In [1]: import numpy as np

In [2]: np.set_printoptions(precision=4, suppress=True, linewidth=140)

In [3]: tidy = lambda a: np.round(a, 4) + 0

In [4]: E = np.array([[2, -2, 2, 3, -3, -3, 0],
   ...:     [-2, 2, -2, 2, 3, -3, -3],
   ...:     [2, -2, 2, -2, 2, 3, -3],
   ...:     [3, 2, -2, 2, -2, 2, 3],
   ...:     [-3, 3, 2, -2, 2, -2, 2],
   ...:     [-3, -3, 3, 2, -2, 2, -2],
   ...:     [0, -3, -3, 3, 2, -2, 2]])

In [5]: E
Out[5]: 
array([[ 2, -2,  2,  3, -3, -3,  0],
       [-2,  2, -2,  2,  3, -3, -3],
       [ 2, -2,  2, -2,  2,  3, -3],
       [ 3,  2, -2,  2, -2,  2,  3],
       [-3,  3,  2, -2,  2, -2,  2],
       [-3, -3,  3,  2, -2,  2, -2],
       [ 0, -3, -3,  3,  2, -2,  2]])

In [6]: other = E / np.linalg.norm(E, axis=1, keepdims=True)

In [7]: gram = other @ other.T

In [8]: tidy(gram)
Out[8]: 
array([[ 1.    , -0.1465, -0.2338,  0.1039, -0.3637,  0.293 ,  0.2308],
       [-0.1465,  1.    , -0.2474, -0.3711,  0.2474, -0.186 ,  0.293 ],
       [-0.2338, -0.2474,  1.    , -0.3421, -0.3158,  0.2474, -0.3637],
       [ 0.1039, -0.3711, -0.3421,  1.    , -0.3421, -0.3711,  0.1039],
       [-0.3637,  0.2474, -0.3158, -0.3421,  1.    , -0.2474, -0.2338],
       [ 0.293 , -0.186 ,  0.2474, -0.3711, -0.2474,  1.    , -0.1465],
       [ 0.2308,  0.293 , -0.3637,  0.1039, -0.2338, -0.1465,  1.    ]])

In [9]: tidy(np.linalg.norm(other, axis=1))
Out[9]: array([1., 1., 1., 1., 1., 1., 1.])

In [10]: (np.abs(gram) > 0.9).astype(int)
Out[10]: 
array([[1, 0, 0, 0, 0, 0, 0],
       [0, 1, 0, 0, 0, 0, 0],
       [0, 0, 1, 0, 0, 0, 0],
       [0, 0, 0, 1, 0, 0, 0],
       [0, 0, 0, 0, 1, 0, 0],
       [0, 0, 0, 0, 0, 1, 0],
       [0, 0, 0, 0, 0, 0, 1]])

In [11]: np.argwhere(np.triu(np.abs(gram) > 0.95, 1))
Out[11]: array([], shape=(0, 2), dtype=int64)

In [12]: mat = np.array([[5.0, 1.0, 0.0, 0.0],
    ...:     [0.0, 5.0, 1.0, 0.0],
    ...:     [0.0, 0.0, 5.0, 1.0],
    ...:     [0.0, 0.0, 0.0, 5.0]])

In [13]: vec = np.array([0, 2, 1, 1])

In [14]: y = mat @ vec

In [15]: y
Out[15]: array([ 2., 11.,  6.,  5.])

In [16]: tidy(np.linalg.solve(mat, mat[:, 1]))
Out[16]: array([0., 1., 0., 0.])

In [17]: tidy(np.linalg.solve(mat.T, mat[0]))
Out[17]: array([1., 0., 0., 0.])

In [18]: tidy(np.linalg.solve(mat, y + mat[:, 0]))
Out[18]: array([1., 2., 1., 1.])

In [19]: tidy(np.linalg.solve(mat, 4 * y))
Out[19]: array([0., 8., 4., 4.])

In [20]: W0 = np.loadtxt("case13.csv", delimiter=",")

In [21]: W0
Out[21]: 
array([[ 0.1   , -1.5   , -0.7   ,  1.2   ,  0.9   , -4.494 ,  1.2   , -0.6   , -0.4   , -0.6   ],
       [ 2.    ,  1.6   , -1.1   , -0.5   , -0.6   ,  4.8181, -0.2   , -0.6   , -0.2   , -0.4   ],
       [-1.3   ,  0.8   ,  0.1   ,  0.    , -1.2   ,  2.3842,  1.4   , -0.4   ,  1.    ,  0.8   ],
       [ 1.2   ,  0.5   , -0.9   , -1.1   ,  0.2   ,  1.514 ,  1.3   ,  0.6   ,  0.2   , -0.2   ],
       [-0.1   ,  0.8   , -1.1   ,  0.2   ,  0.3   ,  2.4106, -0.8   ,  0.4   ,  0.4   , -0.8   ],
       [ 1.4   , -0.9   , -0.6   , -0.3   ,  1.1   , -2.7074,  1.9   , -0.7   ,  0.1   , -0.7   ],
       [ 0.8   , -0.9   ,  0.3   ,  0.2   , -1.6   , -2.6806, -0.7   , -0.2   ,  0.9   , -1.1   ],
       [-0.1   ,  0.6   ,  1.1   ,  0.9   ,  0.5   ,  1.7909,  1.8   , -0.5   ,  0.7   ,  0.2   ],
       [ 0.3   ,  0.2   ,  1.6   , -1.    ,  0.5   ,  0.6216, -0.6   , -0.3   , -1.4   ,  1.    ],
       [-0.8   , -2.7   , -0.3   ,  0.2   ,  1.    , -8.1089,  0.    , -0.8   , -1.    ,  0.    ],
       [ 1.3   , -1.3   , -0.7   ,  0.5   , -2.3   , -3.8905, -1.5   ,  0.2   ,  0.6   , -0.3   ],
       [-0.6   , -0.7   ,  0.9   ,  0.2   ,  0.5   , -2.0888, -0.6   , -0.6   ,  1.5   , -0.5   ],
       [ 0.2   , -0.4   , -0.8   , -1.8   ,  1.    , -1.2097,  1.4   ,  0.7   , -0.4   , -0.2   ],
       [-1.    ,  0.6   , -1.9   , -0.2   ,  0.1   ,  1.8162, -0.6   , -1.5   , -0.5   ,  1.7   ],
       [ 0.5   ,  0.2   ,  0.8   ,  1.7   ,  1.1   ,  0.5641,  0.5   ,  0.4   , -0.9   , -1.    ],
       [ 0.5   , -1.6   , -0.9   ,  0.5   , -1.    , -4.8102,  0.5   ,  0.6   , -0.6   ,  0.1   ],
       [-0.5   ,  0.4   , -0.1   , -1.    , -0.1   ,  1.1979,  0.    ,  0.3   ,  0.2   , -0.3   ],
       [ 0.    , -0.6   ,  0.4   ,  0.7   ,  0.    , -1.8003, -0.8   , -0.2   , -1.2   , -0.6   ],
       [-1.5   , -0.2   , -2.1   , -1.    ,  0.    , -0.5721,  1.6   ,  1.    , -1.    , -0.7   ],
       [ 2.6   ,  0.1   ,  0.7   ,  0.2   , -0.6   ,  0.2576,  0.2   , -0.8   ,  0.    ,  0.2   ],
       [ 1.    ,  1.3   , -0.3   , -0.1   ,  0.2   ,  3.8958, -0.3   , -0.1   , -1.2   , -1.7   ],
       [ 1.1   ,  1.2   ,  0.8   ,  0.4   ,  1.4   ,  3.6034, -1.4   ,  0.    ,  0.8   , -0.5   ]])

In [22]: other = np.c_[W0[:, :5] @ np.array([[1, -2, 0, 1, 1],
    ...:     [-2, -2, -1, -2, 0],
    ...:     [0, -2, 0, -2, -2],
    ...:     [2, 2, 1, 0, -2],
    ...:     [-1, -1, -2, 0, 0]]), np.array([-1, 1, -3, -1, -2, -3, -3, -1, -1, -2, 2, 0, 0, -2, 0, 2, -2, 0, -3, 1, -2, -2])]

In [23]: tidy(other)
Out[23]: 
array([[ 4.6,  5.7,  0.9,  4.5, -0.9, -1. ],
       [-1.6, -5.4, -0.9,  1. ,  5.2,  1. ],
       [-1.7,  2. ,  1.6, -3.1, -1.5, -3. ],
       [-2.2, -4. , -2. ,  2. ,  5.2, -1. ],
       [-1.6,  0.9, -1.2,  0.5,  1.7, -2. ],
       [ 1.5, -1.5, -1.6,  4.4,  3.2, -3. ],
       [ 4.6,  1.6,  4.3,  2. , -0.2, -3. ],
       [ 0. , -1.9, -0.7, -3.5, -4.1, -1. ],
       [-2.6, -6.7, -2.2, -3.3, -0.9, -1. ],
       [ 4. ,  7. ,  0.9,  5.2, -0.6, -2. ],
       [ 7.2,  4.7,  6.4,  5.3,  1.7,  2. ],
       [ 0.7,  0.7, -0.1, -1. , -2.8,  0. ],
       [-3.6, -2.6, -3.4,  2.6,  5.4,  0. ],
       [-2.7,  4.1, -1. ,  1.6,  3.2, -2. ],
       [ 2.4, -0.7, -0.7, -1.5, -4.5,  0. ],
       [ 5.7,  6. ,  4.1,  5.5,  1.3,  2. ],
       [-3.2, -1.5, -1.2, -1.1,  1.7, -2. ],
       [ 2.6,  1.8,  1.3,  0.4, -2.2,  0. ],
       [-3.1,  5.6, -0.8,  3.1,  4.7, -3. ],
       [ 3.4, -5.8,  1.3,  1. ,  0.8,  1. ],
       [-2. , -4.4, -1.8, -1. ,  1.8, -2. ],
       [-1.9, -6.8, -3.6, -2.9, -1.3, -2. ]])

In [24]: np.linalg.matrix_rank(np.c_[W0, other])
Out[24]: np.int64(11)

In [25]: tidy(np.linalg.lstsq(W0, other[:, 0])[0])
Out[25]: array([ 1., -2.,  0.,  2., -1.,  0.,  0.,  0.,  0.,  0.])

In [26]: tidy(np.linalg.norm(other - W0 @ np.linalg.lstsq(W0, other)[0], axis=0))
Out[26]: array([0.    , 0.    , 0.    , 0.    , 0.    , 5.7967])

In [27]: w1 = np.array([[3, 2, 3],
    ...:     [3, -2, 3],
    ...:     [3, -3, -3],
    ...:     [-3, 0, -3],
    ...:     [-1, 2, -3],
    ...:     [-2, -2, 3]])

In [28]: coef = np.array([1, 0, 1])

In [29]: act = np.maximum(other @ w1 + coef, 0)

In [30]: np.linalg.matrix_rank(act)
Out[30]: np.int64(3)

In [31]: tidy((act > 0).mean(axis=0))
Out[31]: array([0.4545, 0.5   , 0.4091])

In [32]: (act > 0).astype(int)
Out[32]: 
array([[1, 0, 1],
       [0, 1, 0],
       [1, 0, 1],
       [0, 1, 0],
       [0, 1, 0],
       [0, 1, 0],
       [1, 0, 0],
       [1, 0, 1],
       [0, 1, 0],
       [1, 0, 1],
       [1, 0, 1],
       [1, 0, 1],
       [0, 1, 0],
       [0, 0, 0],
       [1, 0, 1],
       [1, 0, 1],
       [0, 1, 0],
       [1, 0, 1],
       [0, 1, 0],
       [0, 1, 0],
       [0, 1, 0],
       [0, 1, 0]])

In [33]: Z = np.array([[1, 8, 2], [1, 4, 9], [5, 6, 1]])

In [34]: w1 @ Z
Out[34]: 
array([[ 20,  50,  27],
       [ 16,  34,  -9],
       [-15,  -6, -24],
       [-18, -42,  -9],
       [-14, -18,  13],
       [ 11,  -6, -19]])
